% python3 -q
>>> import numpy as np
>>> np.set_printoptions(suppress=True, linewidth=120)
>>> E = np.load("sample8.npy")
>>> print(E)
[[-2  0  0  0  0  0  0]
 [ 0  0  0  0  0  0  0]
 [ 0  0 -1  0  0  0  0]
 [ 0  0  0  4  0  0  0]
 [ 0  0  0  0 -1  0  0]
 [ 0  0  0  0  0  0  0]
 [ 0  0  0  0  0  0  1]]
>>> left, sig, Vh = np.linalg.svd(E, full_matrices=False)
>>> print(Vh @ Vh.T)
[[1. 0. 0. 0. 0. 0. 0.]
 [0. 1. 0. 0. 0. 0. 0.]
 [0. 0. 1. 0. 0. 0. 0.]
 [0. 0. 0. 1. 0. 0. 0.]
 [0. 0. 0. 0. 1. 0. 0.]
 [0. 0. 0. 0. 0. 1. 0.]
 [0. 0. 0. 0. 0. 0. 1.]]
>>> print(np.round(np.cumsum(sig ** 2) / np.sum(sig ** 2), 2))
[0.7  0.87 0.91 0.96 1.   1.   1.  ]
>>> print((sig > 1e-8).sum())
5
>>> print(left.T @ E @ Vh.T)
[[4. 0. 0. 0. 0. 0. 0.]
 [0. 2. 0. 0. 0. 0. 0.]
 [0. 0. 1. 0. 0. 0. 0.]
 [0. 0. 0. 1. 0. 0. 0.]
 [0. 0. 0. 0. 1. 0. 0.]
 [0. 0. 0. 0. 0. 0. 0.]
 [0. 0. 0. 0. 0. 0. 0.]]
>>> left, sig, Vh = np.linalg.svd(E)
>>> print(sig)
[4. 2. 1. 1. 1. 0. 0.]
>>> print(np.argmax(sig[:-1] / (sig[1:] + 1e-6)) + 1)
5
>>> other = left[:, :5] @ np.diag(sig[:5]) @ Vh[:5]
>>> print(np.abs(E - other).max())
0.0
>>> print(other)
[[-2.  0.  0.  0.  0.  0.  0.]
 [ 0.  0.  0.  0.  0.  0.  0.]
 [ 0.  0. -1.  0.  0.  0.  0.]
 [ 0.  0.  0.  4.  0.  0.  0.]
 [ 0.  0.  0.  0. -1.  0.  0.]
 [ 0.  0.  0.  0.  0.  0.  0.]
 [ 0.  0.  0.  0.  0.  0.  1.]]
>>> print(np.linalg.matrix_rank(other))
5
>>> print(E.T @ E)
[[ 4  0  0  0  0  0  0]
 [ 0  0  0  0  0  0  0]
 [ 0  0  1  0  0  0  0]
 [ 0  0  0 16  0  0  0]
 [ 0  0  0  0  1  0  0]
 [ 0  0  0  0  0  0  0]
 [ 0  0  0  0  0  0  1]]
>>> print(E[:, 5] @ E[:, 1])
0
>>> print(np.round(np.linalg.norm(E, axis=0), 2))
[2. 0. 1. 4. 1. 0. 1.]
>>> w, vecs = np.linalg.eigvalsh(E)
Traceback (most recent call last):
  File "<python-input-19>", line 1, in <module>
    w, vecs = np.linalg.eigvalsh(E)
    ^^^^^^^
ValueError: too many values to unpack (expected 2)
>>> w, vecs = np.linalg.eigh(E)
>>> print(np.unique(w.round(6) + 0, return_counts=True)[1])
[1 2 2 1 1]
>>> print(w.sum(), np.trace(E))
1.0 1
>>> print(np.round(np.linalg.eigvalsh(E + -3 * np.eye(7)), 2))
[-5. -4. -4. -3. -3. -2.  1.]
>>> print(vecs.T @ vecs)
[[1. 0. 0. 0. 0. 0. 0.]
 [0. 1. 0. 0. 0. 0. 0.]
 [0. 0. 1. 0. 0. 0. 0.]
 [0. 0. 0. 1. 0. 0. 0.]
 [0. 0. 0. 0. 1. 0. 0.]
 [0. 0. 0. 0. 0. 1. 0.]
 [0. 0. 0. 0. 0. 0. 1.]]
>>> print((w > 1e-8).sum(), (w < -1e-8).sum())
2 3
>>> print(np.round(np.linalg.svd(E, compute_uv=False), 2))
[4. 2. 1. 1. 1. 0. 0.]
>>> print(w)
[-2. -1. -1.  0.  0.  1.  4.]
>>> print(vecs @ np.diag(w) @ vecs.T)
[[-2.  0.  0.  0.  0.  0.  0.]
 [ 0.  0.  0.  0.  0.  0.  0.]
 [ 0.  0. -1.  0.  0.  0.  0.]
 [ 0.  0.  0.  4.  0.  0.  0.]
 [ 0.  0.  0.  0. -1.  0.  0.]
 [ 0.  0.  0.  0.  0.  0.  0.]
 [ 0.  0.  0.  0.  0.  0.  1.]]
